In [1]: import numpy as np

In [2]: np.set_printoptions(precision=2, suppress=True, linewidth=100, legacy="1.25")

In [3]: def rd(a):
   ...:     return np.round(a, 2) + 0
   ...: 

In [4]: W0 = np.loadtxt("data.csv", delimiter=",")

In [5]: print(W0)
[[ 1.  0.  0.  0.  0.  0.  0.  0.  0.]
 [ 3.  0.  0.  0.  0.  0.  0.  0.  0.]
 [ 0. -3.  3.  0.  0.  0.  0.  0.  0.]
 [-3. -2.  3.  0.  0.  0.  0.  0.  0.]
 [ 3.  0. -1.  2. -3.  0.  0.  0.  0.]
 [ 2.  1.  3.  3.  0. -2.  0.  0.  0.]
 [-3. -3.  1.  2.  0. -3. -2.  0.  0.]
 [ 0.  0.  3. -1. -3. -1.  2. -1.  0.]
 [-2.  2. -2.  3.  0.  3.  0.  0. -3.]]

In [6]: print(np.linalg.matrix_rank(W0 - W0[0, 0] * np.eye(9)))
8

In [7]: print(np.prod(np.diag(W0)), rd(np.linalg.det(W0)))
-0.0 0.0

In [8]: print(rd(np.sort(np.linalg.eigvals(W0))))
[-3. -3. -2. -2. -1.  0.  0.  1.  3.]

In [9]: print(rd(np.linalg.norm(W0, 2) / np.linalg.norm(W0)))
0.6

In [10]: print(np.linalg.matrix_rank(W0, rtol=0.1))
7

In [11]: print(np.linalg.cond(W0) > 100)
True

In [12]: arr = np.array([[0.2, 1.9, -0.6, -0.5, 3.0, 0.6],
    ...:     [-0.2, 0.4, 0.3, -1.4, -1.6, -0.4],
    ...:     [0.4, -0.6, -0.5, 0.6, -0.4, 0.1],
    ...:     [-1.0, -0.4, 0.0, -0.2, 2.0, 2.1],
    ...:     [2.7, 0.0, 0.1, -0.1, -1.1, -1.0],
    ...:     [1.4, -0.1, -0.2, -1.8, 0.0, 1.3],
    ...:     [-0.3, -0.1, -0.6, -0.7, -0.9, 0.4]])

In [13]: arr[:, 2] *= 10

In [14]: print(arr)
[[ 0.2  1.9 -6.  -0.5  3.   0.6]
 [-0.2  0.4  3.  -1.4 -1.6 -0.4]
 [ 0.4 -0.6 -5.   0.6 -0.4  0.1]
 [-1.  -0.4  0.  -0.2  2.   2.1]
 [ 2.7  0.   1.  -0.1 -1.1 -1. ]
 [ 1.4 -0.1 -2.  -1.8  0.   1.3]
 [-0.3 -0.1 -6.  -0.7 -0.9  0.4]]

In [15]: print(np.argsort(-np.linalg.norm(arr, axis=0).round(6), kind="stable")[:3])
[2 4 0]

In [16]: out = np.c_[arr[:, :5] @ np.array([[-2, 3, 1, -2, 2],
    ...:     [-1, -3, 1, 1, -3],
    ...:     [-3, -1, 1, -2, -1],
    ...:     [-2, 2, 2, 2, -3],
    ...:     [0, 3, -2, 1, -2]]), np.array([5, 1, 3, 9, 5, 4, 1])]

In [17]: print(rd(out))
[[ 16.7   8.9 -10.9  15.5  -3.8   5. ]
 [ -6.2 -12.4   3.6  -9.6   2.8   1. ]
 [ 13.6   8.   -3.2   9.4   6.6   3. ]
 [  2.8   3.8  -5.8   3.2  -4.2   9. ]
 [ -8.2   3.6   5.7  -8.7   6.9   5. ]
 [  6.9   2.9  -4.3  -2.5  10.5   4. ]
 [ 20.1   1.3  -6.   10.2   9.6   1. ]]

In [18]: print(rd(np.linalg.lstsq(arr, out[:, 0])[0]))
[-2. -1. -3. -2.  0.  0.]

In [19]: print(rd(np.linalg.norm(out - arr @ np.linalg.lstsq(arr, out)[0], axis=0)))
[0.   0.   0.   0.   0.   0.86]

In [20]: print(np.linalg.matrix_rank(out))
6

In [21]: print(rd(np.linalg.norm(np.linalg.qr(arr)[0].T @ out, axis=0) ** 2 / ((out ** 2).sum(axis=0) + 1e-12)))
[1. 1. 1. 1. 1. 1.]

In [22]: print(np.linalg.matrix_rank(np.c_[arr, out]))
7

In [23]: M = np.array([[1, -1, 1, -1, 1, -1, 1, -1],
    ...:     [1, 1, -1, -1, -1, -1, 1, 1],
    ...:     [1, 1, 1, 1, 1, 1, 1, 1],
    ...:     [1, -1, 1, -1, -1, 1, -1, 1]])

In [24]: print(M)
[[ 1 -1  1 -1  1 -1  1 -1]
 [ 1  1 -1 -1 -1 -1  1  1]
 [ 1  1  1  1  1  1  1  1]
 [ 1 -1  1 -1 -1  1 -1  1]]

In [25]: Uu, s, VT = np.linalg.svd(M, full_matrices=False)

In [26]: print(rd(Uu.T @ M @ VT.T))
[[2.83 0.   0.   0.  ]
 [0.   2.83 0.   0.  ]
 [0.   0.   2.83 0.  ]
 [0.   0.   0.   2.83]]

In [27]: print(rd(np.sqrt((s ** 2).sum())), rd(np.linalg.norm(M)))
5.66 5.66

In [28]: print((s > 1e-8).sum())
4

In [29]: x0 = np.array([4, 0, 5, 1, 1, 1])

In [30]: target = arr @ x0

In [31]: print(rd(np.linalg.solve(arr.T @ arr, arr.T @ target)))
[4. 0. 5. 1. 1. 1.]

In [32]: rng = np.random.default_rng(542336)

In [33]: target = target + 0.1 * rng.normal(size=7)

In [34]: print(rd(target))
[-26.06  10.76 -23.01  -0.2   13.73  -4.93 -32.42]

In [35]: coef, *_ = np.linalg.lstsq(arr, target)

In [36]: print([round(float(np.linalg.norm(np.linalg.solve(arr.T @ arr + lam * np.eye(6), arr.T @ target))), 2) for lam in (0, 1, 10, 100)])
[6.69, 6.11, 4.66, 2.48]

In [37]: print(rd(np.linalg.norm(target - arr @ coef)))
0.03

In [38]: print(rd(coef))
[4.06 0.11 5.   1.11 0.93 1.07]

In [39]: out = M / np.linalg.norm(M, axis=1, keepdims=True)

In [40]: gram = out @ out.T

In [41]: print(np.degrees(np.arccos(np.clip(gram[3, 2], -1, 1))))
90.0

In [42]: print(np.argwhere(np.triu(np.abs(gram) > 0.95, 1)))
[]

In [43]: print((gram - 2 * np.eye(4)).round(6).argmax(axis=1))
[1 0 0 0]

In [44]: feats = np.load("arr.npy")

In [45]: print(feats)
[[3.3 2.  0.  1.  2.  3.  3.  3. ]
 [3.  2.3 2.  1.  1.  0.  2.  0. ]
 [3.  0.  0.3 2.  3.  3.  1.  1. ]
 [0.  3.  0.  1.3 3.  3.  1.  3. ]
 [3.  0.  3.  2.  1.3 0.  1.  0. ]
 [3.  0.  1.  3.  2.  0.3 3.  2. ]
 [1.  2.  0.  1.  3.  2.  0.3 1. ]
 [3.  2.  0.  1.  2.  3.  3.  3.3]]

In [46]: print(np.linalg.matrix_rank(feats, rtol=0.1))
5

In [47]: print(np.argsort(-np.linalg.norm(feats, axis=0).round(6), kind="stable")[:3])
[0 4 5]

In [48]: T = np.stack([feats, 5 * feats, feats[::-1]])

In [49]: print((T @ feats.T).shape)
(3, 8, 8)

In [50]: print(T.shape)
(3, 8, 8)

In [51]: print(np.linalg.matrix_rank(T))
[8 8 8]

In [52]: print(rd(np.linalg.norm(feats)))
16.45

In [53]: print(rd(np.diff(feats, axis=0)))
[[-0.3  0.3  2.   0.  -1.  -3.  -1.  -3. ]
 [ 0.  -2.3 -1.7  1.   2.   3.  -1.   1. ]
 [-3.   3.  -0.3 -0.7  0.   0.   0.   2. ]
 [ 3.  -3.   3.   0.7 -1.7 -3.   0.  -3. ]
 [ 0.   0.  -2.   1.   0.7  0.3  2.   2. ]
 [-2.   2.  -1.  -2.   1.   1.7 -2.7 -1. ]
 [ 2.   0.   0.   0.  -1.   1.   2.7  2.3]]

In [54]: print(np.count_nonzero(feats))
52

In [55]: x0 = np.array([-2, -2, -2, 0, 2, -1, 0, 1])

In [56]: print(rd((feats * x0).sum(axis=1)))
[ -6.6 -12.6  -2.6   0.   -9.4  -2.3  -1.   -5.7]

In [57]: print(rd(feats @ x0))
[ -6.6 -12.6  -2.6   0.   -9.4  -2.3  -1.   -5.7]

In [58]: print(np.linalg.norm(feats @ x0) <= np.linalg.norm(feats, 2) * np.linalg.norm(x0) + 1e-9)
True

In [59]: print(rd(feats @ (2 * x0)))
[-13.2 -25.2  -5.2   0.  -18.8  -4.6  -2.  -11.4]

In [60]: Uu, s, VT = np.linalg.svd(feats)

In [61]: print(rd(s))
[14.4   5.96  3.38  3.12  2.25  1.21  0.34  0.02]

In [62]: print(np.argmax(s[:-1] / (s[1:] + 1e-6)) + 1)
7

In [63]: out = Uu[:, :7] @ np.diag(s[:7]) @ VT[:7]

In [64]: print(rd(np.abs(feats - out).max()))
0.01

In [65]: print(rd(out))
[[3.29 2.   0.   0.99 2.01 3.   3.01 3.  ]
 [3.   2.3  2.   1.   1.   0.   2.   0.  ]
 [3.   0.   0.3  2.   3.   3.   1.   1.  ]
 [0.   3.   0.   1.3  3.   3.   1.   3.  ]
 [3.   0.   3.   2.   1.3  0.   1.   0.  ]
 [3.   0.   1.   3.   2.   0.3  3.   2.  ]
 [1.   2.   0.   1.   3.   2.   0.3  1.  ]
 [3.01 2.   0.   1.01 1.99 3.   2.99 3.3 ]]

In [66]: print(rd(np.linalg.norm(feats - out) / np.linalg.norm(feats)))
0.0

In [67]: print(np.linalg.matrix_rank(out))
7
